% python3 -q
>>> import numpy as np
>>> from numpy import linalg as LA
>>> np.set_printoptions(suppress=True, linewidth=200)
>>> rnd = lambda a: np.round(a, 1) + 0
>>> arr = np.load("test5.npy")
>>> print(arr)
[[ -7.3  13.6  12.1 -11.1   4.5]
 [-13.8   5.   22.8  -0.8  -0.2]
 [-14.3   3.3  21.5  -0.8  -4.2]
 [ -8.4  12.1  13.6 -11.3   1.4]
 [ -8.   13.5  12.7 -11.    3.1]
 [-14.2   5.6  21.6   0.8  -3.5]
 [ -5.1  13.1  12.9 -11.3   1.1]
 [ -8.4  14.1  13.  -11.1   1.7]
 [ -8.9  12.7  13.5  -9.9   3.1]
 [-20.3  -6.1 -21.  -10.4  -6.1]
 [ -7.   13.1  12.5 -11.2   3.9]
 [-21.   -8.7 -19.4  -9.9  -6.9]
 [ -8.8  12.6  11.6 -11.    3.3]
 [ -9.9  13.5  13.4 -11.2   1.5]
 [ -9.1  13.7  12.6 -11.9   4.2]
 [-19.8  -8.2 -20.3 -12.5  -5.8]
 [ -7.7  12.3  11.6 -10.6   3.3]
 [ -9.5  14.3  13.5 -13.5   2.4]
 [-21.6  -8.  -20.2 -10.5  -3.9]
 [-14.4   2.   19.9  -1.   -3.4]
 [ -7.3  14.2  13.7 -10.6   3.4]
 [-20.8  -8.6 -21.6  -7.8  -5.9]
 [ -8.3  12.9  12.8 -11.1   4.3]
 [ -8.   11.5  12.  -10.8   3.1]
 [-20.   -8.4 -20.2  -9.7  -7.1]
 [ -7.5  12.2  12.8 -12.4   3.3]
 [-15.9   3.4  21.1  -0.5  -3.2]]
>>> u, r1 = arr[2], arr[26]
>>> print(rnd(u @ u))
695.9
>>> pr = (u @ r1) / (u @ u) * u
>>> print(rnd((r1 - pr) @ u))
0.0
>>> print(rnd(LA.norm(u + r1) ** 2 + LA.norm(u - r1) ** 2))
2832.0
>>> print(LA.matrix_rank(np.outer(u, r1)))
1
>>> q, r_ = LA.qr(arr)
>>> print(rnd(r_))
[[ 68.3 -14.4  -9.9  40.1   8.2]
 [  0.   54.9  71.6 -23.7  17.8]
 [  0.    0.  -46.8 -21.1   3.5]
 [  0.    0.    0.    6.9  -0.3]
 [  0.    0.    0.    0.   -5.9]]
>>> print(rnd(abs(r_[0, 0])), rnd(LA.norm(arr[:, 0])))
68.3 68.3
>>> print(q.shape, r_.shape)
(27, 5) (5, 5)
>>> print(rnd(q @ r_))
[[ -7.3  13.6  12.1 -11.1   4.5]
 [-13.8   5.   22.8  -0.8  -0.2]
 [-14.3   3.3  21.5  -0.8  -4.2]
 [ -8.4  12.1  13.6 -11.3   1.4]
 [ -8.   13.5  12.7 -11.    3.1]
 [-14.2   5.6  21.6   0.8  -3.5]
 [ -5.1  13.1  12.9 -11.3   1.1]
 [ -8.4  14.1  13.  -11.1   1.7]
 [ -8.9  12.7  13.5  -9.9   3.1]
 [-20.3  -6.1 -21.  -10.4  -6.1]
 [ -7.   13.1  12.5 -11.2   3.9]
 [-21.   -8.7 -19.4  -9.9  -6.9]
 [ -8.8  12.6  11.6 -11.    3.3]
 [ -9.9  13.5  13.4 -11.2   1.5]
 [ -9.1  13.7  12.6 -11.9   4.2]
 [-19.8  -8.2 -20.3 -12.5  -5.8]
 [ -7.7  12.3  11.6 -10.6   3.3]
 [ -9.5  14.3  13.5 -13.5   2.4]
 [-21.6  -8.  -20.2 -10.5  -3.9]
 [-14.4   2.   19.9  -1.   -3.4]
 [ -7.3  14.2  13.7 -10.6   3.4]
 [-20.8  -8.6 -21.6  -7.8  -5.9]
 [ -8.3  12.9  12.8 -11.1   4.3]
 [ -8.   11.5  12.  -10.8   3.1]
 [-20.   -8.4 -20.2  -9.7  -7.1]
 [ -7.5  12.2  12.8 -12.4   3.3]
 [-15.9   3.4  21.1  -0.5  -3.2]]
>>> print(np.trace(q @ q.T))
5.0
>>> print(rnd(q))
[[-0.1  0.2  0.1  0.1 -0.2]
 [-0.2  0.  -0.4  0.  -0.4]
 [-0.2  0.  -0.4 -0.1  0.2]
 [-0.1  0.2  0.  -0.2  0.2]
 [-0.1  0.2  0.1  0.1  0. ]
 [-0.2  0.  -0.3  0.4  0.2]
 [-0.1  0.2  0.1 -0.2  0.4]
 [-0.1  0.2  0.1  0.2  0.3]
 [-0.1  0.2  0.   0.1 -0.1]
 [-0.3 -0.2  0.2  0.3  0.2]
 [-0.1  0.2  0.1 -0.1 -0.1]
 [-0.3 -0.2  0.1 -0.1  0.1]
 [-0.1  0.2  0.1  0.1 -0.1]
 [-0.1  0.2  0.1  0.1  0.2]
 [-0.1  0.2  0.1  0.1 -0.2]
 [-0.3 -0.2  0.2 -0.4  0. ]
 [-0.1  0.2  0.1  0.  -0.1]
 [-0.1  0.2  0.1 -0.1  0.1]
 [-0.3 -0.2  0.1  0.  -0.4]
 [-0.2  0.  -0.4 -0.2  0. ]
 [-0.1  0.2  0.1  0.1  0. ]
 [-0.3 -0.2  0.2  0.3 -0.1]
 [-0.1  0.2  0.1  0.  -0.3]
 [-0.1  0.2  0.  -0.1 -0.1]
 [-0.3 -0.2  0.1 -0.1  0.2]
 [-0.1  0.2  0.  -0.4 -0.1]
 [-0.2  0.  -0.4  0.1  0. ]]
>>> Xc = arr - arr.mean(axis=0)
>>> V = LA.svd(Xc)[2][:3]
>>> M2 = Xc - Xc @ V.T @ V
>>> print(LA.norm(M2, axis=1).round(6).argmax())
17
>>> proj = arr @ LA.solve(arr.T @ arr, arr.T)
>>> print(rnd(LA.eigvalsh(proj)))
[0. 0. 0. 0. 0. 0. 0. 0. 0. 0. 0. 0. 0. 0. 0. 0. 0. 0. 0. 0. 0. 0. 1. 1. 1. 1. 1.]
>>> print(rnd(np.trace(proj)))
5.0
>>> print(rnd(proj @ arr[:, 3]))
[-11.1  -0.8  -0.8 -11.3 -11.    0.8 -11.3 -11.1  -9.9 -10.4 -11.2  -9.9 -11.  -11.2 -11.9 -12.5 -10.6 -13.5 -10.5  -1.  -10.6  -7.8 -11.1 -10.8  -9.7 -12.4  -0.5]
>>> F = np.array([[0, 0, 0, 0, 0, 0, 0, 1],
...     [-2, 0, 0, 0, 0, 0, 0, -1],
...     [0, 0, 1, 2, 1, 2, -1, 0],
...     [0, 0, -2, 1, 0, -2, 0, 0],
...     [0, 0, -2, 0, -2, 2, -1, 0],
...     [0, 0, -1, -2, 1, 0, 1, 0],
...     [0, 0, -2, 1, 0, 2, 1, 0],
...     [-2, 2, 0, 0, 0, 0, 0, -2]])
>>> print(rnd(LA.norm(F, axis=0)))
[2.8 2.  3.7 3.2 2.4 4.  2.  2.4]
>>> print(rnd(LA.norm(F, axis=1)))
[1.  2.2 3.3 3.  3.6 2.6 3.2 3.5]
>>> print(rnd(LA.norm(F[4], 1)), rnd(LA.norm(F[4], np.inf)))
7.0 2.0
>>> print(rnd(LA.norm(F, 1)), rnd(LA.norm(F, np.inf)))
8.0 7.0
>>> print(rnd(LA.norm(F) ** 2 / LA.norm(F, 2) ** 2))
3.4
>>> gram = F.T @ F
>>> print(gram)
[[ 8 -4  0  0  0  0  0  6]
 [-4  4  0  0  0  0  0 -4]
 [ 0  0 14  0  4 -2 -2  0]
 [ 0  0  0 10  0  4 -3  0]
 [ 0  0  4  0  6 -2  2  0]
 [ 0  0 -2  4 -2 16 -2  0]
 [ 0  0 -2 -3  2 -2  4  0]
 [ 6 -4  0  0  0  0  0  6]]
>>> print(rnd(LA.eigvalsh(gram)[::-1]))
[19.9 15.8 15.1  8.2  5.9  1.6  0.9  0.6]
>>> print(np.diag(gram))
[ 8  4 14 10  6 16  4  6]
>>> print(np.trace(gram), (F ** 2).sum())
68 68
>>> t3 = np.stack([F, 5 * F, F[::-1]])
>>> print(LA.matrix_rank(t3.reshape(3, -1)))
2
>>> print(t3.shape)
(3, 8, 8)
>>> print(np.einsum("bij,cij->bc", t3, t3))
[[  68  340  -14]
 [ 340 1700  -70]
 [ -14  -70   68]]
>>> E = np.load("run2.npy")
>>> print(rnd(E))
[[ 1.   0.   0.   0.   0. ]
 [ 0.   1.   0.   0.   0. ]
 [ 0.   0.   1.  -0.3  0. ]
 [ 0.   0.   0.3  1.   0. ]
 [ 0.   0.   0.   0.   1. ]]
>>> # splits into 4 blocks
>>> q = E.astype(float).copy()
>>> for j in range(5):
...     q[:, j] -= q[:, :j] @ (q[:, :j].T @ q[:, j])
...     q[:, j] /= LA.norm(q[:, j])
... 
>>> print(rnd(q.T @ E))
[[1. 0. 0. 0. 0.]
 [0. 1. 0. 0. 0.]
 [0. 0. 1. 0. 0.]
 [0. 0. 0. 1. 0.]
 [0. 0. 0. 0. 1.]]
>>> x0 = np.array([0, 0, 1, 1, 1])
>>> target = E @ x0
>>> print(rnd(target))
[0.  0.  0.7 1.2 1. ]
>>> print(rnd(LA.solve(E, target + E[:, 2])))
[0. 0. 2. 1. 1.]
>>> print(rnd(LA.solve(E, E[:, 1])))
[0. 1. 0. 0. 0.]
>>> print(rnd(LA.solve(E.T, E[3])))
[0. 0. 0. 1. 0.]
